$ python3 -q
>>> import numpy as np
>>> from numpy import linalg as LA
>>> np.set_printoptions(suppress=True, linewidth=160)
>>> feats = np.load("case5.npy")
>>> feats
array([[-2, -1,  0,  1],
       [ 2,  3,  4,  5],
       [ 6,  7,  8,  9],
       [10, 11, 12, 13],
       [14, 15, 16, 17]])
>>> # rows and columns are dependent
>>> rk = LA.matrix_rank(feats)
>>> rk
np.int64(2)
>>> ns = LA.svd(feats)[2][rk:].T
>>> [int(LA.matrix_rank(np.delete(feats, i, axis=0))) for i in range(5)]
[2, 2, 2, 2, 2]
>>> print(ns.shape)
(4, 2)
>>> Uu, sig, VT = LA.svd(feats)
>>> print(np.argmax(sig[:-1] / (sig[1:] + 1e-6)) + 1)
2
>>> other = Uu[:, :2] @ np.diag(sig[:2]) @ VT[:2]
>>> np.round(np.abs(feats - other).max(), 2)
np.float64(0.0)
>>> print(other.round(2) + 0)
[[-2. -1.  0.  1.]
 [ 2.  3.  4.  5.]
 [ 6.  7.  8.  9.]
 [10. 11. 12. 13.]
 [14. 15. 16. 17.]]
>>> round(LA.norm(feats - other, 2), 2), round(float(sig[2]), 2)
(np.float64(0.0), 0.0)
>>> Uu, sig, VT = LA.svd(feats)
>>> vecs = VT[:(sig > 1e-8).sum()]
>>> rng = np.random.default_rng(62339)
>>> x = feats[0] + -2 * feats[3] + rng.integers(2) * np.eye(4)[0]
>>> print(x)
[-22. -23. -24. -25.]
>>> np.allclose(vecs.T @ vecs @ x, x)
True
>>> round(LA.norm(x - vecs.T @ vecs @ x), 2)
np.float64(0.0)
>>> np.round(vecs.T @ vecs, 2)
array([[ 0.7,  0.4,  0.1, -0.2],
       [ 0.4,  0.3,  0.2,  0.1],
       [ 0.1,  0.2,  0.3,  0.4],
       [-0.2,  0.1,  0.4,  0.7]])
>>> th = np.radians(90)
>>> r_ = np.eye(4)
>>> r_[2, 2] = r_[1, 1] = np.cos(th)
>>> r_[2, 1], r_[1, 2] = -np.sin(th), np.sin(th)
>>> r_.round(2) + 0
array([[ 1.,  0.,  0.,  0.],
       [ 0.,  0.,  1.,  0.],
       [ 0., -1.,  0.,  0.],
       [ 0.,  0.,  0.,  1.]])
>>> other = feats @ r_.T
>>> np.allclose(feats @ feats.T, other @ other.T)
True
>>> other.round(2) + 0
array([[ -2.,   0.,   1.,   1.],
       [  2.,   4.,  -3.,   5.],
       [  6.,   8.,  -7.,   9.],
       [ 10.,  12., -11.,  13.],
       [ 14.,  16., -15.,  17.]])
>>> np.round(LA.svd(feats, compute_uv=False), 2) + 0, np.round(LA.svd(other, compute_uv=False), 2) + 0
(array([42.2,  3. ,  0. ,  0. ]), array([42.2,  3. ,  0. ,  0. ]))
>>> G = feats.T @ feats
>>> np.round(LA.eigvalsh(G)[::-1], 2) + 0
array([1781.02,    8.98,    0.  ,    0.  ])
>>> print(G)
[[340 370 400 430]
 [370 405 440 475]
 [400 440 480 520]
 [430 475 520 565]]
>>> np.diag(G)
array([340, 405, 480, 565])
>>> other = np.array([[0, -1, 3, -2], [-3, -3, -2, 3], [0, -2, 2, -3], [-1, 1, -3, 2]])
>>> W0 = np.tril(other)
>>> W0
array([[ 0,  0,  0,  0],
       [-3, -3,  0,  0],
       [ 0, -2,  2,  0],
       [-1,  1, -3,  2]])
>>> # triangular
>>> W0 @ W0
array([[  0,   0,   0,   0],
       [  9,   9,   0,   0],
       [  6,   2,   4,   0],
       [ -5,   5, -12,   4]])
>>> LA.matrix_power(W0 - np.diag(np.diag(W0)), 4)
array([[0, 0, 0, 0],
       [0, 0, 0, 0],
       [0, 0, 0, 0],
       [0, 0, 0, 0]])
>>> print([int(LA.matrix_rank(LA.matrix_power(W0, p))) for p in range(1, 5)])
[3, 3, 3, 3]
>>> np.round(np.sort(LA.eigvals(W0)), 2)
array([-3.,  0.,  2.,  2.])
>>> round(LA.det(2 * W0), 2), round(float(LA.det(W0)), 2)
(np.float64(0.0), 0.0)
>>> print(np.poly(W0))
[ 1. -1. -8. 12.  0.]
>>> print(round(LA.norm(feats, 1), 2), np.round(LA.norm(feats, np.inf), 2))
45.0 62.0
>>> round(float(LA.norm(feats[2], 1)), 2), np.round(LA.norm(feats[2], np.inf), 2)
(30.0, np.float64(9.0))
>>> round(float(LA.norm(feats[2] - feats[3])), 2)
8.0
>>> np.round(LA.norm(feats, axis=0), 2)
array([18.44, 20.12, 21.91, 23.77])
>>> LA.norm(feats, axis=1).argmax()
np.int64(4)
>>> np.round(LA.norm(feats, axis=1), 2)
array([ 2.45,  7.35, 15.17, 23.11, 31.08])
>>> rk = LA.matrix_rank(W0)
>>> rk
np.int64(3)
>>> ns = LA.svd(W0)[2][rk:].T
>>> np.round(W0 @ ns, 2) + 0
array([[0.],
       [0.],
       [0.],
       [0.]])
>>> np.round(ns @ ns.T, 2)
array([[ 0.31, -0.31, -0.31, -0.15],
       [-0.31,  0.31,  0.31,  0.15],
       [-0.31,  0.31,  0.31,  0.15],
       [-0.15,  0.15,  0.15,  0.08]])
>>> ns.shape
(4, 1)
>>> E = np.load("test6.npy")
>>> E
array([[-3.93, -5.97,  6.03, -3.9 ],
       [-1.96, -3.05,  3.02, -2.04],
       [-4.02, -5.96,  6.  , -3.95]])
>>> round(LA.norm(E, 2) / LA.norm(E), 2)
np.float64(1.0)
>>> LA.cond(E) > 100
np.True_
>>> LA.matrix_rank(E, rtol=0.1)
np.int64(1)
>>> [round(float(x), 2) for x in LA.svd(E, compute_uv=False)[:3]]
[15.24, 0.08, 0.07]
>>> f = np.array([-1, 1, 1])
>>> np.polyval(f, feats[4])
array([-181, -209, -239, -271])
>>> np.correlate(feats[4], feats[1], "full")
array([ 70, 131, 182, 222, 146,  83,  34])
>>> np.convolve(feats[4], f)
array([-14,  -1,  13,  14,  33,  17])
>>> np.cross(feats[4, :3], feats[1, :3])
array([ 12, -24,  12])
>>> np.array([np.convolve(row, f, "same") for row in feats])
array([[-1, -3, -2,  1],
       [-1,  1,  2,  9],
       [-1,  5,  6, 17],
       [-1,  9, 10, 25],
       [-1, 13, 14, 33]])
>>> Uu, sig, VT = LA.svd(E)
>>> sig.round(2)
array([15.24,  0.08,  0.07])
>>> np.argmax(sig[:-1] / (sig[1:] + 1e-6)) + 1
np.int64(1)
>>> other = Uu[:, :1] @ np.diag(sig[:1]) @ VT[:1]
>>> other.round(2)
array([[-3.96, -5.96,  6.  , -3.93],
       [-2.01, -3.02,  3.04, -1.99],
       [-3.97, -5.98,  6.02, -3.94]])
>>> print(np.round(np.abs(E - other).max(), 2))
0.05
>>> round(float(LA.norm(E - other, 2)), 2), round(float(sig[1]), 2)
(0.08, 0.08)
>>> A = np.load("dump.npy")
>>> A
array([[12,  4, -1,  3],
       [ 3,  1,  3,  0],
       [ 0,  0,  0,  4],
       [12,  4,  2, -5],
       [ 0,  0,  5, -3]])
>>> Uu, sig, VT = LA.svd(A)
>>> vecs = VT[:(sig > 1e-8).sum()]
>>> x = A[0] + -3 * A[3] + rng.integers(2) * np.eye(4)[2]
>>> x
array([-24.,  -8.,  -7.,  18.])
>>> np.round(LA.norm(x - vecs.T @ vecs @ x), 2)
np.float64(0.0)
>>> np.round(vecs.T @ vecs, 2) + 0
array([[0.9, 0.3, 0. , 0. ],
       [0.3, 0.1, 0. , 0. ],
       [0. , 0. , 1. , 0. ],
       [0. , 0. , 0. , 1. ]])
>>> np.round(LA.norm(A, 2) / LA.norm(A), 2)
np.float64(0.88)
>>> [round(float(x), 2) for x in LA.svd(A, compute_uv=False)[:3]]
[18.29, 8.62, 4.38]
>>> LA.matrix_rank(A, rtol=0.1)
np.int64(3)
>>> Uu, sig, VT = LA.svd(A)
>>> print(np.argmax(sig[:-1] / (sig[1:] + 1e-6)) + 1)
3
>>> other = Uu[:, :3] @ np.diag(sig[:3]) @ VT[:3]
>>> LA.matrix_rank(other)
np.int64(3)
>>> print(np.round(LA.norm(A - other) / LA.norm(A), 2))
0.0
>>> other.round(2) + 0
array([[12.,  4., -1.,  3.],
       [ 3.,  1.,  3.,  0.],
       [ 0.,  0.,  0.,  4.],
       [12.,  4.,  2., -5.],
       [ 0.,  0.,  5., -3.]])
>>> rk = LA.matrix_rank(A)
>>> rk
np.int64(3)
>>> ns = LA.svd(A)[2][rk:].T
>>> [int(LA.matrix_rank(np.delete(A, i, axis=0))) for i in range(5)]
[3, 3, 3, 3, 3]
>>> np.allclose(A @ ns, 0)
True
>>> M = np.array([[0.0, -5.0, -5.0, -4.0],
...     [-5.0, 0.0, 0.0, 0.0],
...     [-5.0, 0.0, 0.0, 0.0],
...     [-4.0, 0.0, 0.0, 0.0]])
>>> # symmetric, so the eigenvalues are real
>>> Uu, sig, VT = LA.svd(M)
>>> vecs = VT[:(sig > 1e-8).sum()]
>>> x = M[1] + 4 * M[3] + rng.integers(2) * np.eye(4)[3]
>>> x
array([-21.,   0.,   0.,   1.])
>>> np.round(vecs.T @ vecs, 2)
array([[1.  , 0.  , 0.  , 0.  ],
       [0.  , 0.38, 0.38, 0.3 ],
       [0.  , 0.38, 0.38, 0.3 ],
       [0.  , 0.3 , 0.3 , 0.24]])
>>> np.allclose(vecs.T @ vecs @ x, x)
False
>>> round(float(LA.norm(x - vecs.T @ vecs @ x)), 2)
0.87
>>> LA.matrix_rank(np.vstack([M, x]))
np.int64(3)
